% python3 -q
>>> import numpy as np
>>> np.set_printoptions(precision=4, suppress=True, linewidth=160, sign=" ")
>>> def rd(a):
...     return np.round(a, 4) + 0
... 
>>> J = np.loadtxt("arr.csv", delimiter=",")
>>> rd(J)
array([[ 0.809 , -0.5878,  0.    ,  0.    ],
       [ 0.5878,  0.809 ,  0.    ,  0.    ],
       [ 0.    ,  0.    ,  1.    ,  0.    ],
       [ 0.    ,  0.    ,  0.    ,  1.    ]])
>>> vec = np.array([0, 0, 1, -2])
>>> [p for p in range(1, 25) if np.allclose(np.linalg.matrix_power(J, p), np.eye(4))]
[10, 20]
>>> rd(np.abs(np.linalg.eigvals(J)))
array([ 1.,  1.,  1.,  1.])
>>> 4 - np.linalg.matrix_rank(J - np.eye(4), tol=1e-8)
np.int64(2)
>>> rd(np.linalg.inv(J))
array([[ 0.809 ,  0.5878,  0.    ,  0.    ],
       [-0.5878,  0.809 ,  0.    ,  0.    ],
       [ 0.    ,  0.    ,  1.    ,  0.    ],
       [ 0.    ,  0.    ,  0.    ,  1.    ]])
>>> U, sigma, VT = np.linalg.svd(J, full_matrices=False)
>>> np.allclose(U * sigma @ VT, J)
True
>>> U.shape, sigma.shape, VT.shape
((4, 4), (4,), (4, 4))
>>> rd(np.cumsum(sigma ** 2) / np.sum(sigma ** 2))
array([ 0.25,  0.5 ,  0.75,  1.  ])
>>> rd(U.T @ U)
array([[ 1.,  0.,  0.,  0.],
       [ 0.,  1.,  0.,  0.],
       [ 0.,  0.,  1.,  0.],
       [ 0.,  0.,  0.,  1.]])
>>> rd(sigma / sigma[0])
array([ 1.,  1.,  1.,  1.])
>>> np.sqrt((sigma ** 2).sum()), rd(np.linalg.norm(J))
(np.float64(2.0), np.float64(2.0))
>>> VT @ VT.T
array([[ 1.,  0.,  0.,  0.],
       [ 0.,  1.,  0.,  0.],
       [ 0.,  0.,  1.,  0.],
       [ 0.,  0.,  0.,  1.]])
>>> rd(U.T @ J @ VT.T)
array([[ 1.,  0.,  0.,  0.],
       [ 0.,  1.,  0.,  0.],
       [ 0.,  0.,  1.,  0.],
       [ 0.,  0.,  0.,  1.]])
>>> q, vecs = np.linalg.qr(J[:, :3])[0], np.linalg.qr(J[:, 3:])[0]
>>> sigma = np.linalg.svd(q.T @ vecs, compute_uv=False)
>>> rd(np.linalg.norm(q @ q.T - vecs @ vecs.T, 2))
np.float64(1.0)
>>> np.degrees(np.arccos(sigma.clip(0, 1)))
array([ 90.])
>>> (sigma > 0.9).sum()
np.int64(0)
>>> m1 = np.load("layer13.npy")
>>> m1
array([[-0.8936, -0.092 , -0.1951,  0.2326,  0.126 , -0.2655,  0.1235],
       [-0.092 ,  1.2035,  0.2005,  0.3205, -0.4416, -0.099 ,  0.4215],
       [-0.1951,  0.2005,  0.1544,  0.5448, -0.068 ,  0.6951, -0.42  ],
       [ 0.2326,  0.3205,  0.5448,  1.0093, -0.2113, -0.6258, -0.0176],
       [ 0.126 , -0.4416, -0.068 , -0.2113,  1.0425,  0.4405,  0.5365],
       [-0.2655, -0.099 ,  0.6951, -0.6258,  0.4405,  0.011 , -0.2559],
       [ 0.1235,  0.4215, -0.42  , -0.0176,  0.5365, -0.2559, -0.5271]])
>>> U, sigma, VT = np.linalg.svd(m1, full_matrices=False)
>>> rd(np.cumsum(sigma ** 2) / np.sum(sigma ** 2))
array([ 0.4,  0.5,  0.6,  0.7,  0.8,  0.9,  1. ])
>>> rd(np.sqrt((sigma ** 2).sum())), rd(np.linalg.norm(m1))
(np.float64(3.1622), np.float64(3.1622))
>>> rd(np.abs(VT[0]))
array([ 0.0172,  0.5722,  0.1451,  0.5505,  0.5256,  0.2676,  0.0162])
